In [1]: import numpy as np

In [2]: np.set_printoptions(precision=2, suppress=True, linewidth=120, sign=" ")

In [3]: def rd(a):
   ...:     return np.round(a, 2) + 0
   ...: 

In [4]: J = np.array([[5, 0, 5, 2], [2, 1, 5, 4], [4, 5, 3, 2], [1, 2, 3, 1], [0, 1, 4, 5]])

In [5]: J[-1] = J[0] + 5 * J[1]

In [6]: J
Out[6]: 
array([[  5,   0,   5,   2],
       [  2,   1,   5,   4],
       [  4,   5,   3,   2],
       [  1,   2,   3,   1],
       [ 15,   5,  30,  22]])

In [7]: # row 4 dominates

In [8]: O, evecs = np.linalg.qr(J[:, :1])[0], np.linalg.qr(J[:, 1:])[0]

In [9]: s = np.linalg.svd(O.T @ evecs, compute_uv=False)

In [10]: rd(np.linalg.norm(O @ O.T - evecs @ evecs.T, 2))
Out[10]: np.float64(1.0)

In [11]: (s > 0.9).sum()
Out[11]: np.int64(1)

In [12]: rd(np.degrees(np.arccos(s.clip(0, 1))))
Out[12]: array([ 9.03])

In [13]: def softmax(z):
    ...:     e = np.exp(z - z.max(axis=-1, keepdims=True))
    ...:     return e / e.sum(axis=-1, keepdims=True)
    ...: 

In [14]: rd(softmax(J[3] + -1))
Out[14]: array([ 0.08,  0.22,  0.61,  0.08])

In [15]: rd(softmax(10 * J[3]))
Out[15]: array([ 0.,  0.,  1.,  0.])

In [16]: rd(softmax(J).sum(axis=1))
Out[16]: array([ 1.,  1.,  1.,  1.,  1.])

In [17]: rd(softmax(J[3]))
Out[17]: array([ 0.08,  0.22,  0.61,  0.08])

In [18]: att = J @ J.T / np.sqrt(4)

In [19]: softmax(att).round(6).argmax(axis=1)
Out[19]: array([ 4,  4,  4,  4,  4])

In [20]: softmax(att)[3] @ J
Out[20]: array([ 15.,   5.,  30.,  22.])

In [21]: rd(softmax(att + np.triu(np.full(att.shape, -np.inf), 1)))
Out[21]: 
array([[ 1.  ,  0.  ,  0.  ,  0.  ,  0.  ],
       [ 0.18,  0.82,  0.  ,  0.  ,  0.  ],
       [ 0.  ,  0.  ,  1.  ,  0.  ,  0.  ],
       [ 0.14,  0.23,  0.63,  0.  ,  0.  ],
       [ 0.  ,  0.  ,  0.  ,  0.  ,  1.  ]])

In [22]: A2 = np.c_[J[:, :1] @ np.array([[-3]]), np.array([-1, 3, 0, 3, 0])]

In [23]: A2
Out[23]: 
array([[-15,  -1],
       [ -6,   3],
       [-12,   0],
       [ -3,   3],
       [-45,   0]])

In [24]: rd(np.linalg.norm(A2 - J @ np.linalg.lstsq(J, A2)[0], axis=0))
Out[24]: array([ 0.  ,  2.69])

In [25]: rd(np.linalg.lstsq(J, A2[:, 0])[0])
Out[25]: array([-3.,  0.,  0.,  0.])

In [26]: P = J @ np.linalg.solve(J.T @ J, J.T)

In [27]: np.allclose(P @ P, P)
Out[27]: True

In [28]: rd((np.eye(5) - P) @ J)
Out[28]: 
array([[ 0.,  0.,  0.,  0.],
       [ 0.,  0.,  0.,  0.],
       [ 0.,  0.,  0.,  0.],
       [ 0.,  0.,  0.,  0.],
       [ 0.,  0.,  0.,  0.]])

In [29]: rd(P @ J[:, 0])
Out[29]: array([  5.,   2.,   4.,   1.,  15.])

In [30]: rd(np.trace(P))
Out[30]: np.float64(4.0)

In [31]: A2 = np.array([[6, 1], [2, -2]])

In [32]: C = np.kron(A2, J)

In [33]: np.linalg.matrix_rank(C)
Out[33]: np.int64(8)

In [34]: mat = np.array([[0, 1, 0], [0, 0, 1], [1, 0, 0]])

In [35]: mat.sum(axis=1)
Out[35]: array([ 1,  1,  1])

In [36]: rd(np.sort(np.abs(np.linalg.eigvals(mat)))[::-1])
Out[36]: array([ 1.,  1.,  1.])

In [37]: np.linalg.matrix_power(mat, 100)
Out[37]: 
array([[ 0,  1,  0],
       [ 0,  0,  1],
       [ 1,  0,  0]])

In [38]: pr = np.eye(3)[0]

In [39]: for _ in range(3):
    ...:     pr = pr @ mat
    ...:     print(pr.round(2))
    ...: 
[ 0.  1.  0.]
[ 0.  0.  1.]
[ 1.  0.  0.]

In [40]: P = np.triu(np.array([[0, -1, 3], [-1, 2, -1], [-1, -3, 0]]), 1) + np.eye(3)

In [41]: A2 = P @ mat @ np.linalg.inv(P)

In [42]: P @ mat - mat @ P
Out[42]: 
array([[ 3.,  0.,  0.],
       [-1.,  0.,  0.],
       [ 0.,  1., -3.]])

In [43]: mat @ np.ones(3)
Out[43]: array([ 1.,  1.,  1.])

In [44]: (mat @ mat)[0]
Out[44]: array([ 0,  0,  1])

In [45]: np.allclose(mat @ mat.T, mat.T @ mat)
Out[45]: True

In [46]: A = np.array([[1, 0, 0, 0, 0, 0, 0, 0],
    ...:     [-4, 1, 0, 0, 0, 0, 0, 0],
    ...:     [1, -2, 1, 0, 0, 0, 0, 0],
    ...:     [-5, -2, 4, 1, 0, 0, 0, 0],
    ...:     [5, 3, -3, 1, 1, 0, 0, 0],
    ...:     [2, 0, 1, -5, 2, 1, 0, 0],
    ...:     [-5, 0, 5, -4, -1, -3, 1, 0],
    ...:     [0, -5, 5, 2, 1, 2, 3, 1]])

In [47]: f = np.array([0, -2])

In [48]: np.convolve(A[4], f)
Out[48]: array([  0, -10,  -6,   6,  -2,  -2,   0,   0,   0])

In [49]: np.correlate(A[4], A[1], "full")
Out[49]: array([  0,   0,   0,   0,   0,   0,   5, -17, -15,  13,  -3,  -4,   0,   0,   0])

In [50]: np.cross(A[4, :3], A[1, :3])
Out[50]: array([  3,  12,  17])

In [51]: np.prod(np.diag(A)), rd(np.linalg.det(A))
Out[51]: (np.int64(1), np.float64(1.0))

In [52]: left, s, VT = np.linalg.svd(A)

In [53]: rd(s)
Out[53]: array([ 12.91,   8.25,   6.76,   2.95,   2.26,   1.26,   0.3 ,   0.  ])

In [54]: np.argmax(s[:-1] / (s[1:] + 1e-6)) + 1
Out[54]: np.int64(7)

In [55]: A2 = left[:, :7] @ np.diag(s[:7]) @ VT[:7]

In [56]: np.linalg.matrix_rank(A, rtol=0.05)
Out[56]: np.int64(6)

In [57]: rd(np.linalg.norm(A - A2, 2)), rd(s[7])
Out[57]: (np.float64(0.0), np.float64(0.0))

In [58]: w1 = np.array([[-2, 0, -2, 0],
    ...:     [-3, 0, 1, -3],
    ...:     [-3, 3, 2, 1],
    ...:     [2, -3, 3, -3],
    ...:     [1, 1, 0, -1],
    ...:     [-3, -1, 0, -2],
    ...:     [2, 3, 1, 0],
    ...:     [-2, 0, -2, 3]])

In [59]: beta = np.array([0, 0, 0, 1])

In [60]: act = np.maximum(A @ w1 + beta, 0)

In [61]: rd((act > 0).mean(axis=0))
Out[61]: array([ 0.5 ,  0.62,  0.5 ,  0.75])

In [62]: C = np.array([[1, 2], [1, 7], [6, 7], [0, 8]])

In [63]: act @ C
Out[63]: 
array([[   0,    8],
       [  59,   73],
       [   4,   87],
       [ 129,  272],
       [   0,    0],
       [  19,  237],
       [  86,  487],
       [  92,  313]])

In [64]: (act @ C).round(6).argmax(axis=1)
Out[64]: array([ 1,  1,  1,  1,  0,  1,  1,  1])
